>>> import numpy as np
>>> np.set_printoptions(precision=2, suppress=True, linewidth=160)
>>> M = np.loadtxt("x.csv", delimiter=",")
>>> M
array([[-2.4 , -0.1 ,  0.2 ,  1.2 ,  0.1 ,  0.2 , -1.4 ,  0.7 ],
       [ 0.4 , -1.1 , -0.6 ,  0.4 , -0.7 , -1.5 ,  0.4 , -0.6 ],
       [-2.43, -0.11,  0.15,  1.13,  0.22,  0.13, -1.41,  0.73]])
>>> np.argsort(-np.linalg.norm(M, axis=0).round(6), kind="stable")[:3]
array([0, 6, 3])
>>> np.round(np.linalg.norm(M, 2) / np.linalg.norm(M), 2)
np.float64(0.9)
>>> [round(float(x), 2) for x in np.linalg.svd(M, compute_uv=False)[:3]]
[4.47, 2.17, 0.12]
>>> f, g = M[0], M[1]
>>> round(f @ g, 2)
np.float64(-1.84)
>>> f @ f
np.float64(9.75)
>>> pr = (f @ g) / (f @ f) * f
>>> pr
array([ 0.45,  0.02, -0.04, -0.23, -0.02, -0.04,  0.26, -0.13])
>>> np.linalg.matrix_rank(np.outer(f, g))
np.int64(1)
>>> g - pr
array([-0.05, -1.12, -0.56,  0.63, -0.68, -1.46,  0.14, -0.47])
>>> np.round(np.linalg.norm(f + g) ** 2 + np.linalg.norm(f - g) ** 2, 2)
np.float64(29.8)
>>> f = np.array([1, -2, 3])
>>> np.cross(M[0, :3], M[2, :3])
array([ 0.01, -0.13,  0.02])
>>> np.convolve(M[0], f)
array([-2.4,  4.7, -6.8,  0.5, -1.7,  3.6, -1.5,  4.1, -5.6,  2.1])
>>> np.array([np.convolve(row, f, "same") for row in M])
array([[ 4.7 , -6.8 ,  0.5 , -1.7 ,  3.6 , -1.5 ,  4.1 , -5.6 ],
       [-1.9 ,  2.8 , -1.7 , -3.3 ,  1.1 ,  1.3 , -5.9 ,  2.4 ],
       [ 4.75, -6.92,  0.5 , -1.59,  3.08, -1.01,  3.94, -5.69]])
>>> K = np.load("layer12.npy")
>>> K
array([[ 1.37,  0.61, -0.34],
       [-0.78,  0.35,  0.24],
       [-0.28, -1.16,  0.02],
       [-0.02,  0.28, -0.44],
       [ 0.21,  0.04,  0.26],
       [-0.9 , -0.49, -0.14],
       [ 0.08, -0.46,  0.39],
       [-0.77, -2.19, -0.03]])
>>> proj = K @ np.linalg.solve(K.T @ K, K.T)
>>> proj @ K[:, 1]
array([ 0.61,  0.35, -1.16,  0.28,  0.04, -0.49, -0.46, -2.19])
>>> out = K / np.linalg.norm(K, axis=1, keepdims=True)
>>> G = out @ out.T
>>> (np.abs(G) > 0.9).astype(int)
array([[1, 0, 0, 0, 0, 1, 0, 0],
       [0, 1, 0, 0, 0, 0, 0, 0],
       [0, 0, 1, 0, 0, 0, 0, 1],
       [0, 0, 0, 1, 0, 0, 1, 0],
       [0, 0, 0, 0, 1, 0, 0, 0],
       [1, 0, 0, 0, 0, 1, 0, 0],
       [0, 0, 0, 1, 0, 0, 1, 0],
       [0, 0, 1, 0, 0, 0, 0, 1]])
>>> round(np.degrees(np.arccos(np.clip(G[5, 4], -1, 1))), 2)
np.float64(134.73)
>>> np.argwhere(np.triu(np.abs(G) > 0.95, 1))
array([[2, 7],
       [3, 6]])
>>> (G - 2 * np.eye(8)).round(6).argmax(axis=1)
array([4, 5, 7, 0, 6, 7, 2, 2])
>>> out = np.c_[K[:, :2] @ np.array([[2, 4], [4, 6]]), np.array([-1, 1, -3, 0, -1, 1, -1, 1])]
>>> out
array([[  5.18,   9.14,  -1.  ],
       [ -0.16,  -1.02,   1.  ],
       [ -5.2 ,  -8.08,  -3.  ],
       [  1.08,   1.6 ,   0.  ],
       [  0.58,   1.08,  -1.  ],
       [ -3.76,  -6.54,   1.  ],
       [ -1.68,  -2.44,  -1.  ],
       [-10.3 , -16.22,   1.  ]])
>>> np.linalg.norm(np.linalg.qr(K)[0].T @ out, axis=0) ** 2 / ((out ** 2).sum(axis=0) + 1e-12)
array([1.  , 1.  , 0.38])
>>> np.round(np.linalg.lstsq(K, out[:, 0])[0], 2) + 0
array([2., 4., 0.])
>>> np.linalg.matrix_rank(np.c_[K, out])
np.int64(4)
>>> np.round(np.linalg.norm(out - K @ np.linalg.lstsq(K, out)[0], axis=0), 2) + 0
array([0.  , 0.  , 3.05])
>>> ang = np.radians(45)
>>> Rm = np.eye(3)
>>> Rm[2, 2] = Rm[0, 0] = np.cos(ang)
>>> Rm[2, 0], Rm[0, 2] = -np.sin(ang), np.sin(ang)
>>> Rm
array([[ 0.71,  0.  ,  0.71],
       [ 0.  ,  1.  ,  0.  ],
       [-0.71,  0.  ,  0.71]])
>>> out = K @ Rm.T
>>> out
array([[ 0.73,  0.61, -1.21],
       [-0.38,  0.35,  0.72],
       [-0.18, -1.16,  0.21],
       [-0.33,  0.28, -0.3 ],
       [ 0.33,  0.04,  0.04],
       [-0.74, -0.49,  0.54],
       [ 0.33, -0.46,  0.22],
       [-0.57, -2.19,  0.52]])
>>> round(np.linalg.det(Rm), 2), round(np.trace(Rm), 2)
(np.float64(1.0), np.float64(2.41))
>>> O, Rm = np.linalg.qr(K)
>>> O @ Rm
array([[ 1.37,  0.61, -0.34],
       [-0.78,  0.35,  0.24],
       [-0.28, -1.16,  0.02],
       [-0.02,  0.28, -0.44],
       [ 0.21,  0.04,  0.26],
       [-0.9 , -0.49, -0.14],
       [ 0.08, -0.46,  0.39],
       [-0.77, -2.19, -0.03]])
>>> np.allclose(Rm.T @ Rm, K.T @ K)
True
>>> Rm.round(2) + 0
array([[-2.  , -1.49,  0.21],
       [ 0.  , -2.23,  0.  ],
       [ 0.  ,  0.  , -0.75]])
>>> E = np.load("test10.npy")
>>> E
array([[ -0.2,   1.2,   0.1,  17. ],
       [ -0.3,  -0.5,   0.6,   3. ],
       [ -0.8,   1.2,  -1.5,  -3. ],
       [  0.6,   2.2,  -0.8,   6. ],
       [ -0.4,  -0.2,   0. ,   8. ],
       [ -0.3,  -1.3,  -1.8,  -7. ],
       [ -1.1,  -0.2,  -0.5,   6. ],
       [  0.2,  -0.2,   1.4, -10. ]])
>>> rng = np.random.default_rng(64186)
>>> labels = rng.permutation(3)
>>> out = K[:, labels] * rng.choice([-1, 1], 3)
>>> out
array([[-1.37,  0.34,  0.61],
       [ 0.78, -0.24,  0.35],
       [ 0.28, -0.02, -1.16],
       [ 0.02,  0.44,  0.28],
       [-0.21, -0.26,  0.04],
       [ 0.9 ,  0.14, -0.49],
       [-0.08, -0.39, -0.46],
       [ 0.77,  0.03, -2.19]])
>>> left, _, VT = np.linalg.svd(K.T @ out)
>>> np.round(left @ VT, 2) + 0
array([[-1.,  0.,  0.],
       [ 0.,  0.,  1.],
       [ 0., -1.,  0.]])
>>> np.round(np.linalg.lstsq(K, out)[0], 2) + 0
array([[-1.,  0.,  0.],
       [ 0.,  0.,  1.],
       [ 0., -1.,  0.]])
>>> labels
array([0, 2, 1])
>>> out = np.c_[E[:, :3] @ np.array([[-3, -1, -2], [1, 0, 3], [-3, -2, 3]]), np.array([-1, 2, 1, 2, -1, 2, 1, 3])]
>>> out
array([[ 1.5,  0. ,  4.3, -1. ],
       [-1.4, -0.9,  0.9,  2. ],
       [ 8.1,  3.8,  0.7,  1. ],
       [ 2.8,  1. ,  3. ,  2. ],
       [ 1. ,  0.4,  0.2, -1. ],
       [ 5. ,  3.9, -8.7,  2. ],
       [ 4.6,  2.1,  0.1,  1. ],
       [-5. , -3. ,  3.2,  3. ]])
>>> np.round(np.linalg.norm(out - E @ np.linalg.lstsq(E, out)[0], axis=0), 2) + 0
array([0.  , 0.  , 0.  , 4.25])
>>> np.linalg.norm(np.linalg.qr(E)[0].T @ out, axis=0) ** 2 / ((out ** 2).sum(axis=0) + 1e-12)
array([1.  , 1.  , 1.  , 0.28])
>>> np.linalg.matrix_rank(out)
np.int64(4)
